>>> import numpy as np
>>> np.set_printoptions(precision=3, suppress=True, linewidth=140, legacy="1.25")
>>> K = np.load("w.npy")
>>> K
array([[1, 0, 0, 0],
       [0, 0, 0, 1],
       [0, 1, 0, 0],
       [0, 0, 1, 0]])
>>> u, g = K[2], K[3]
>>> u @ g
0
>>> pr = (u @ g) / (u @ u) * u
>>> pr
array([0., 0., 0., 0.])
>>> round(float(np.linalg.norm(u + g) ** 2 + np.linalg.norm(u - g) ** 2), 3)
4.0
>>> g - pr
array([0., 0., 1., 0.])
>>> np.linalg.matrix_power(K, 100)
array([[1, 0, 0, 0],
       [0, 0, 0, 1],
       [0, 1, 0, 0],
       [0, 0, 1, 0]])
>>> K.sum(axis=1)
array([1, 1, 1, 1])
>>> pr = np.eye(4)[3]
>>> for _ in range(6):
...     pr = pr @ K
...     print(pr.round(3))
... 
[0. 0. 1. 0.]
[0. 1. 0. 0.]
[0. 0. 0. 1.]
[0. 0. 1. 0.]
[0. 1. 0. 0.]
[0. 0. 0. 1.]
>>> x0 = np.array([2, -2, -9, -7])
>>> np.round(np.linalg.norm(x0), 3), np.round(np.linalg.norm(K @ x0), 3)
(11.747, 11.747)
>>> np.linalg.inv(K)
array([[1., 0., 0., 0.],
       [0., 0., 1., 0.],
       [0., 0., 0., 1.],
       [0., 1., 0., 0.]])
>>> K.T @ (K @ x0)
array([ 2, -2, -9, -7])
>>> np.abs(np.linalg.eigvals(K))
array([1., 1., 1., 1.])
>>> rng = np.random.default_rng(93)
>>> labels = rng.permutation(4)
>>> M2 = K[:, labels] * rng.choice([-1, 1], 4)
>>> M2
array([[ 0,  0, -1,  0],
       [ 1,  0,  0,  0],
       [ 0, -1,  0,  0],
       [ 0,  0,  0, -1]])
>>> U, _, vt = np.linalg.svd(K.T @ M2)
>>> labels
array([3, 1, 0, 2])
>>> F = np.loadtxt("a.csv", delimiter=",")
>>> F
array([[  2.,   4.,   1.,   2.,   4.],
       [  6.,   4.,   4.,   2.,   9.],
       [  6.,   7.,   9.,   3.,  14.],
       [  6.,  11.,  12.,   5.,  17.],
       [ 11.,  12.,  17.,   6.,  21.],
       [ 16.,  12.,  19.,   8.,  25.],
       [ 18.,  12.,  24.,  11.,  28.],
       [ 21.,  13.,  26.,  12.,  28.],
       [ 26.,  15.,  29.,  17.,  33.],
       [ 30.,  17.,  32.,  19.,  33.],
       [ 30.,  20.,  36.,  23.,  33.],
       [ 32.,  25.,  39.,  28.,  34.],
       [ 32.,  29.,  43.,  28.,  39.],
       [ 37.,  30.,  44.,  29.,  40.],
       [ 38.,  33.,  44.,  30.,  44.],
       [ 39.,  36.,  46.,  33.,  49.],
       [ 42.,  36.,  50.,  37.,  52.],
       [ 44.,  37.,  50.,  41.,  52.],
       [ 48.,  42.,  55.,  45.,  53.],
       [ 49.,  42.,  55.,  46.,  53.],
       [ 53.,  46.,  59.,  47.,  57.],
       [ 58.,  47.,  63.,  51.,  59.],
       [ 61.,  50.,  64.,  56.,  63.],
       [ 66.,  54.,  68.,  59.,  64.],
       [ 70.,  58.,  68.,  63.,  68.],
       [ 75.,  62.,  70.,  64.,  68.],
       [ 79.,  63.,  71.,  65.,  72.],
       [ 81.,  67.,  74.,  70.,  73.],
       [ 86.,  67.,  78.,  73.,  76.],
       [ 90.,  72.,  81.,  77.,  79.],
       [ 91.,  74.,  85.,  82.,  79.],
       [ 95.,  75.,  89.,  87.,  83.],
       [ 98.,  79.,  91.,  88.,  86.],
       [ 99.,  80.,  91.,  89.,  87.],
       [100.,  81.,  96.,  91.,  89.],
       [105.,  81.,  98.,  92.,  93.],
       [106.,  85., 100.,  94.,  96.],
       [110.,  87., 105.,  95., 100.],
       [114.,  92., 106.,  96., 100.],
       [116.,  92., 106.,  99., 101.],
       [116.,  95., 110., 104., 106.]])
>>> Xc = F - F.mean(axis=0)
>>> evecs = np.linalg.svd(Xc)[2][:1]
>>> M2 = Xc - Xc @ evecs.T @ evecs
>>> M2.std(axis=0)
array([2.098, 1.985, 2.454, 1.969, 2.268])
>>> (Xc @ evecs.T).std(axis=0)
array([69.624])
>>> np.diag(evecs.T @ evecs)
array([0.26 , 0.166, 0.196, 0.217, 0.161])
>>> np.linalg.norm(M2, axis=1).round(6).argmax()
0
